$ python3 -q
>>> import numpy as np
>>> from numpy import linalg as LA
>>> np.set_printoptions(precision=1, suppress=True, linewidth=160)
>>> W0 = np.load("x.npy")
>>> W0
array([[ 2,  3,  4,  5,  1],
       [ 3,  4,  5,  6,  2],
       [-1,  0,  1,  2, -2]])
>>> # looks like rank 2
>>> U, sv = LA.svd(W0)
Traceback (most recent call last):
  File "<python-input-6>", line 1, in <module>
    U, sv = LA.svd(W0)
    ^^^^^
ValueError: too many values to unpack (expected 2)
>>> U, sv, vt = LA.svd(W0, full_matrices=False)
>>> np.abs(vt[0])
array([0.3, 0.4, 0.5, 0.7, 0.2])
>>> np.allclose(U * sv @ vt, W0)
True
>>> sv.round(1) + 0
array([12.1,  3. ,  0. ])
>>> (sv > 1e-8).sum()
np.int64(2)
>>> A2 = np.array([[0, 3, -2], [1, -3, 0], [3, 0, 0]])
>>> C = np.array([[8, 1, 4, 0], [6, 3, 3, 2], [9, 0, 2, 0], [5, 7, 0, 0]])
>>> J = np.block([[A2, np.array([[0, 3, -1, 0], [-1, -3, -1, 3], [0, 2, -3, 1]])], [np.zeros((4, 3)), C]])
>>> J
array([[ 0.,  3., -2.,  0.,  3., -1.,  0.],
       [ 1., -3.,  0., -1., -3., -1.,  3.],
       [ 3.,  0.,  0.,  0.,  2., -3.,  1.],
       [ 0.,  0.,  0.,  8.,  1.,  4.,  0.],
       [ 0.,  0.,  0.,  6.,  3.,  3.,  2.],
       [ 0.,  0.,  0.,  9.,  0.,  2.,  0.],
       [ 0.,  0.,  0.,  5.,  7.,  0.,  0.]])
>>> x0 = np.array([-3, -1, 0, -3, 2, 1, -3])
>>> y = J @ x0
>>> y
array([  2., -13., -11., -18., -15., -25.,  -1.])
>>> LA.solve(J.T, J[6])
array([ 0.,  0.,  0.,  0.,  0., -0.,  1.])
>>> np.round(LA.solve(J, y), 1) + 0
array([-3., -1.,  0., -3.,  2.,  1., -3.])
>>> LA.solve(J, J[:, 2])
array([ 0., -0.,  1.,  0.,  0.,  0.,  0.])
>>> F = np.load("test6.npy")
>>> F
array([[ 1.1, -1.3, -1. ,  0.2, -2. ],
       [-1.2, -0.7,  0.4, -0.5, 12. ],
       [-0.2, -1.1,  0.8,  1.4, 12. ],
       [ 2. , -0.7,  0.8,  2.8,  2. ],
       [ 0.5, -2.8,  0.9,  0.4,  6. ]])
>>> # column 4 is much longer than the rest
>>> np.round(LA.eigvals(F).sum().real, 1)
np.float64(10.0)
>>> round(float(LA.det(F[::-1])), 1)
-49.9
>>> np.einsum("ii->", F)
np.float64(10.0)
>>> np.kron(np.eye(2, dtype=int), F)
array([[ 1.1, -1.3, -1. ,  0.2, -2. ,  0. , -0. , -0. ,  0. , -0. ],
       [-1.2, -0.7,  0.4, -0.5, 12. , -0. , -0. ,  0. , -0. ,  0. ],
       [-0.2, -1.1,  0.8,  1.4, 12. , -0. , -0. ,  0. ,  0. ,  0. ],
       [ 2. , -0.7,  0.8,  2.8,  2. ,  0. , -0. ,  0. ,  0. ,  0. ],
       [ 0.5, -2.8,  0.9,  0.4,  6. ,  0. , -0. ,  0. ,  0. ,  0. ],
       [ 0. , -0. , -0. ,  0. , -0. ,  1.1, -1.3, -1. ,  0.2, -2. ],
       [-0. , -0. ,  0. , -0. ,  0. , -1.2, -0.7,  0.4, -0.5, 12. ],
       [-0. , -0. ,  0. ,  0. ,  0. , -0.2, -1.1,  0.8,  1.4, 12. ],
       [ 0. , -0. ,  0. ,  0. ,  0. ,  2. , -0.7,  0.8,  2.8,  2. ],
       [ 0. , -0. ,  0. ,  0. ,  0. ,  0.5, -2.8,  0.9,  0.4,  6. ]])
>>> np.round(LA.det(2 * F), 1), np.round(LA.det(F), 1)
(np.float64(-1595.9), np.float64(-49.9))
>>> round(LA.det(F.T), 1)
np.float64(-49.9)
>>> LA.eigvals(F)
array([ 3.9+3.6j,  3.9-3.6j,  1.4+1.1j,  1.4-1.1j, -0.6+0.j ])
>>> x0 = np.array([-2, 2, -3, 0, -3])
>>> (F * x0).sum(axis=1)
array([  4.2, -36.2, -40.2, -13.8, -27.3])
>>> (F @ x0).argmax()
np.int64(0)
>>> F * x0
array([[ -2.2,  -2.6,   3. ,   0. ,   6. ],
       [  2.4,  -1.4,  -1.2,  -0. , -36. ],
       [  0.4,  -2.2,  -2.4,   0. , -36. ],
       [ -4. ,  -1.4,  -2.4,   0. ,  -6. ],
       [ -1. ,  -5.6,  -2.7,   0. , -18. ]])
>>> LA.norm(F @ x0) <= LA.norm(F, 2) * LA.norm(x0) + 1e-9
np.True_
>>> np.einsum("ij,j->i", F, x0)
array([  4.2, -36.2, -40.2, -13.8, -27.3])
>>> F @ np.eye(5)[1]
array([-1.3, -0.7, -1.1, -0.7, -2.8])
>>> F @ (2 * x0)
array([  8.4, -72.4, -80.4, -27.6, -54.6])
>>> np.sign((F @ x0).round(6))
array([ 1., -1., -1., -1., -1.])
>>> P = np.triu(np.array([[3, -2, 1, -1, 2],
...     [-2, -3, -1, 0, 1],
...     [0, -3, 3, -1, 3],
...     [-3, 0, -3, 1, 2],
...     [1, 3, 2, -3, -1]]), 1) + np.eye(5)
>>> A2 = P @ F @ LA.inv(P)
>>> np.poly(A2)
array([  1. , -10. ,  46.7, -72.7,  27.7,  49.9])
>>> P @ F - F @ P
array([[ 1.2, -2.4, -1.4,  0.5, -0.3],
       [ 0.7, -4.1,  0.6, -1.8, -3.1],
       [-0.5, -8.1,  1. , -1. , 12.3],
       [ 1. , -1.6, -0.9,  3.6,  0.7],
       [ 0. ,  1. , -3.3,  1.4, -1.7]])
>>> LA.matrix_rank(A2)
np.int64(5)
>>> A2
array([[  2.3,  -1.3,  -3.6,  -0.7,   4.9],
       [ -0.5,  -3.4,  -2.4,  -4.4,  26.4],
       [ -0.7, -10.2,  -6.8,  -7.7,  75.4],
       [  3. ,  -0.3,  -0.7,   5.9,  -1.4],
       [  0.5,  -1.8,  -1.4,  -0.5,  12. ]])
>>> Q, V = LA.qr(F[:, :2])[0], LA.qr(F[:, 2:])[0]
>>> sv = LA.svd(Q.T @ V, compute_uv=False)
>>> (sv > 0.9).sum()
np.int64(1)
>>> round(LA.norm(Q @ Q.T - V @ V.T, 2), 1)
np.float64(1.0)
>>> rng = np.random.default_rng(502)
>>> feats = np.array([[8, 7, -5, -6, 2, -4, 5, 1, -8],
...     [-4, 0, 5, -6, -1, 8, 0, -5, -7],
...     [-7, 4, 2, -3, -9, 7, -9, -3, -2],
...     [-9, -7, 7, -9, 1, -4, 7, -6, -2],
...     [9, 1, 8, 4, -7, -8, 6, 8, 1]]) * (rng.random((5, 9)) < 0.3)
>>> feats
array([[ 8,  0,  0,  0,  0, -4,  0,  0,  0],
       [ 0,  0,  0,  0, -1,  8,  0,  0, -7],
       [ 0,  0,  0, -3, -9,  0,  0, -3,  0],
       [ 0, -7,  0,  0,  0, -4,  7,  0,  0],
       [ 0,  0,  8,  0,  0,  0,  0,  0,  0]])
>>> # columns 3 and 7 are equal
>>> x0 = np.array([-6, -3, 4, -1, 0, -6, -4, -5, 8])
>>> h1 = np.maximum(feats @ x0, 0)
>>> np.maximum(feats @ (3 * x0), 0)
array([ 0,  0, 54, 51, 96])
>>> np.tanh(feats @ x0)
array([-1., -1.,  1.,  1.,  1.])
>>> feats.T @ h1
array([   0, -119,  256,  -54, -162,  -68,  119,  -54,    0])
>>> np.maximum(feats @ x0, 0) - np.maximum(-feats @ x0, 0)
array([ -24, -104,   18,   17,   32])
>>> feats * (h1 > 1e-9)[:, None]
array([[ 0,  0,  0,  0,  0,  0,  0,  0,  0],
       [ 0,  0,  0,  0,  0,  0,  0,  0,  0],
       [ 0,  0,  0, -3, -9,  0,  0, -3,  0],
       [ 0, -7,  0,  0,  0, -4,  7,  0,  0],
       [ 0,  0,  8,  0,  0,  0,  0,  0,  0]])
>>> t = np.radians(135)
>>> R = np.eye(9)
>>> R[5, 5] = R[3, 3] = np.cos(t)
>>> R[5, 3], R[3, 5] = -np.sin(t), np.sin(t)
>>> R
array([[ 1. ,  0. ,  0. ,  0. ,  0. ,  0. ,  0. ,  0. ,  0. ],
       [ 0. ,  1. ,  0. ,  0. ,  0. ,  0. ,  0. ,  0. ,  0. ],
       [ 0. ,  0. ,  1. ,  0. ,  0. ,  0. ,  0. ,  0. ,  0. ],
       [ 0. ,  0. ,  0. , -0.7,  0. ,  0.7,  0. ,  0. ,  0. ],
       [ 0. ,  0. ,  0. ,  0. ,  1. ,  0. ,  0. ,  0. ,  0. ],
       [ 0. ,  0. ,  0. , -0.7,  0. , -0.7,  0. ,  0. ,  0. ],
       [ 0. ,  0. ,  0. ,  0. ,  0. ,  0. ,  1. ,  0. ,  0. ],
       [ 0. ,  0. ,  0. ,  0. ,  0. ,  0. ,  0. ,  1. ,  0. ],
       [ 0. ,  0. ,  0. ,  0. ,  0. ,  0. ,  0. ,  0. ,  1. ]])
>>> A2 = feats @ R.T
>>> LA.svd(feats, compute_uv=False), LA.svd(A2, compute_uv=False)
(array([12.7, 10. ,  9.2,  8. ,  7.7]), array([12.7, 10. ,  9.2,  8. ,  7.7]))
>>> np.abs(A2 - feats).max(axis=0)
array([ 0. ,  0. ,  0. ,  5.7,  0. , 13.7,  0. ,  0. ,  0. ])
>>> blk = np.stack([feats, 4 * feats, feats[::-1]])
>>> LA.matrix_rank(blk.reshape(3, -1))
np.int64(2)
>>> blk.sum(axis=0)
array([[ 40,   0,   8,   0,   0, -20,   0,   0,   0],
       [  0,  -7,   0,   0,  -5,  36,   7,   0, -35],
       [  0,   0,   0, -18, -54,   0,   0, -18,   0],
       [  0, -35,   0,   0,  -1, -12,  35,   0,  -7],
       [  8,   0,  40,   0,   0,  -4,   0,   0,   0]])
>>> A2 = feats / LA.norm(feats, axis=1, keepdims=True)
>>> cov = A2 @ A2.T
>>> LA.norm(A2, axis=1)
array([1., 1., 1., 1., 1.])
>>> K = np.load("case14.npy")
>>> K
array([[ 0,  0,  0,  0],
       [-2,  0,  0,  0],
       [ 0,  0,  0,  0],
       [ 0,  0, -2,  0]])
>>> r = LA.matrix_rank(K)
>>> r
np.int64(2)
>>> N = LA.svd(K)[2][r:].T
>>> N.shape
(4, 2)
>>> K @ N
array([[0., 0.],
       [0., 0.],
       [0., 0.],
       [0., 0.]])
>>> N @ N.T
array([[0., 0., 0., 0.],
       [0., 1., 0., 0.],
       [0., 0., 0., 0.],
       [0., 0., 0., 1.]])
>>> np.allclose(K @ N, 0)
True
>>> [int(LA.matrix_rank(K[:, :j + 1])) for j in range(4)]
[1, 1, 2, 2]
>>> U, sv, vt = LA.svd(K)
>>> V = vt[:(sv > 1e-8).sum()]
>>> x0 = K[2] + -3 * K[0] + rng.integers(2) * np.eye(4)[3]
>>> x0
array([0., 0., 0., 1.])
>>> LA.matrix_rank(np.vstack([K, x0]))
np.int64(3)
>>> np.allclose(V.T @ V @ x0, x0)
False
>>> round(float(LA.norm(x0 - V.T @ V @ x0)), 1)
1.0
>>> K @ K
array([[0, 0, 0, 0],
       [0, 0, 0, 0],
       [0, 0, 0, 0],
       [0, 0, 0, 0]])
>>> np.flatnonzero(LA.matrix_power((K != 0) + (K.T != 0) + np.eye(4), 4)[1])
array([0, 1])
>>> round(float(LA.det(K)), 1)
0.0
>>> (K != 0).astype(int)
array([[0, 0, 0, 0],
       [1, 0, 0, 0],
       [0, 0, 0, 0],
       [0, 0, 1, 0]])
>>> LA.determinant(F)
Traceback (most recent call last):
  File "<python-input-97>", line 1, in <module>
    LA.determinant(F)
    ^^^^^^^^^^^^^^
AttributeError: module 'numpy.linalg' has no attribute 'determinant'
>>> np.sort(np.abs(LA.eigvals(F)))
array([0.6, 1.8, 1.8, 5.3, 5.3])
>>> np.trace(F)
np.float64(10.0)
>>> (F + F.T) / 2
array([[ 1.1, -1.2, -0.6,  1.1, -0.8],
       [-1.2, -0.7, -0.4, -0.6,  4.6],
       [-0.6, -0.4,  0.8,  1.1,  6.5],
       [ 1.1, -0.6,  1.1,  2.8,  1.2],
       [-0.8,  4.6,  6.5,  1.2,  6. ]])
>>> round(float(np.abs(LA.eigvals(F)).max()), 1)
5.3
>>> (F - F.T) / 2
array([[ 0. , -0.1, -0.4, -0.9, -1.2],
       [ 0.1,  0. ,  0.8,  0.1,  7.4],
       [ 0.4, -0.8,  0. ,  0.3,  5.5],
       [ 0.9, -0.1, -0.3,  0. ,  0.8],
       [ 1.2, -7.4, -5.5, -0.8,  0. ]])
>>> mat = np.load("m.npy")
>>> mat
array([[-1, -2, -3, -2,  0,  1, -3,  2],
       [-3,  0,  0, -3, -3,  3,  2,  1],
       [ 0,  0,  0,  2,  3, -1, -2, -1],
       [-2,  1,  0,  1,  3,  2,  2, -2],
       [-2,  0,  0,  0,  0,  0,  2,  2],
       [-2,  0,  0,  0,  0,  0,  2,  2],
       [ 0,  3,  0,  0,  2, -3,  2,  3],
       [ 3,  0, -2,  2, -3,  1,  0,  2],
       [ 2,  1, -1, -2, -3, -2,  1,  1],
       [ 3,  0, -1, -3, -1, -2,  1, -3]])
>>> # row 5 repeats row 4
>>> idx = rng.permutation(8)
>>> A2 = mat[:, idx] * rng.choice([-1, 1], 8)
>>> A2
array([[-1, -1,  2,  2,  0, -3,  2,  3],
       [-3, -3,  3,  1, -3,  0,  0, -2],
       [ 0,  1, -2, -1,  3,  0,  0,  2],
       [-2, -2, -1, -2,  3,  0, -1, -2],
       [-2,  0,  0,  2,  0,  0,  0, -2],
       [-2,  0,  0,  2,  0,  0,  0, -2],
       [ 0,  3,  0,  3,  2,  0, -3, -2],
       [ 3, -1, -2,  2, -3, -2,  0,  0],
       [ 2,  2,  2,  1, -3, -1, -1, -1],
       [ 3,  2,  3, -3, -1, -1,  0, -1]])
>>> U, _, vt = LA.svd(mat.T @ A2)
>>> np.round(LA.lstsq(mat, A2)[0], 1) + 0
array([[ 1.,  0.,  0.,  0.,  0.,  0.,  0.,  0.],
       [ 0.,  0.,  0.,  0.,  0.,  0., -1.,  0.],
       [ 0.,  0.,  0.,  0.,  0.,  1.,  0.,  0.],
       [ 0.,  0., -1.,  0.,  0.,  0.,  0.,  0.],
       [ 0.,  0.,  0.,  0.,  1.,  0.,  0.,  0.],
       [ 0., -1.,  0.,  0.,  0.,  0.,  0.,  0.],
       [ 0.,  0.,  0.,  0.,  0.,  0.,  0., -1.],
       [ 0.,  0.,  0.,  1.,  0.,  0.,  0.,  0.]])
>>> np.round(U @ vt, 1) + 0
array([[ 1.,  0.,  0.,  0.,  0.,  0.,  0.,  0.],
       [ 0.,  0.,  0.,  0.,  0.,  0., -1.,  0.],
       [ 0.,  0.,  0.,  0.,  0.,  1.,  0.,  0.],
       [ 0.,  0., -1.,  0.,  0.,  0.,  0.,  0.],
       [ 0.,  0.,  0.,  0.,  1.,  0.,  0.,  0.],
       [ 0., -1.,  0.,  0.,  0.,  0.,  0.,  0.],
       [ 0.,  0.,  0.,  0.,  0.,  0.,  0., -1.],
       [ 0.,  0.,  0.,  1.,  0.,  0.,  0.,  0.]])
>>> idx
array([0, 5, 3, 7, 4, 2, 1, 6])
>>> t = np.radians(45)
>>> R = np.eye(8)
>>> R[0, 0] = R[2, 2] = np.cos(t)
>>> R[0, 2], R[2, 0] = -np.sin(t), np.sin(t)
>>> R
array([[ 0.7,  0. , -0.7,  0. ,  0. ,  0. ,  0. ,  0. ],
       [ 0. ,  1. ,  0. ,  0. ,  0. ,  0. ,  0. ,  0. ],
       [ 0.7,  0. ,  0.7,  0. ,  0. ,  0. ,  0. ,  0. ],
       [ 0. ,  0. ,  0. ,  1. ,  0. ,  0. ,  0. ,  0. ],
       [ 0. ,  0. ,  0. ,  0. ,  1. ,  0. ,  0. ,  0. ],
       [ 0. ,  0. ,  0. ,  0. ,  0. ,  1. ,  0. ,  0. ],
       [ 0. ,  0. ,  0. ,  0. ,  0. ,  0. ,  1. ,  0. ],
       [ 0. ,  0. ,  0. ,  0. ,  0. ,  0. ,  0. ,  1. ]])
>>> A2 = mat @ R.T
>>> np.abs(A2 - mat).max(axis=0)
array([2.4, 0. , 2.7, 0. , 0. , 0. , 0. , 0. ])
>>> LA.svd(mat, compute_uv=False), LA.svd(A2, compute_uv=False)
(array([8.7, 8.1, 7.1, 6.3, 4.9, 3. , 1.7, 0.7]), array([8.7, 8.1, 7.1, 6.3, 4.9, 3. , 1.7, 0.7]))
>>> A2
array([[ 1.4, -2. , -2.8, -2. ,  0. ,  1. , -3. ,  2. ],
       [-2.1,  0. , -2.1, -3. , -3. ,  3. ,  2. ,  1. ],
       [ 0. ,  0. ,  0. ,  2. ,  3. , -1. , -2. , -1. ],
       [-1.4,  1. , -1.4,  1. ,  3. ,  2. ,  2. , -2. ],
       [-1.4,  0. , -1.4,  0. ,  0. ,  0. ,  2. ,  2. ],
       [-1.4,  0. , -1.4,  0. ,  0. ,  0. ,  2. ,  2. ],
       [ 0. ,  3. ,  0. ,  0. ,  2. , -3. ,  2. ,  3. ],
       [ 3.5,  0. ,  0.7,  2. , -3. ,  1. ,  0. ,  2. ],
       [ 2.1,  1. ,  0.7, -2. , -3. , -2. ,  1. ,  1. ],
       [ 2.8,  0. ,  1.4, -3. , -1. , -2. ,  1. , -3. ]])
>>> np.allclose(mat @ mat.T, A2 @ A2.T)
True
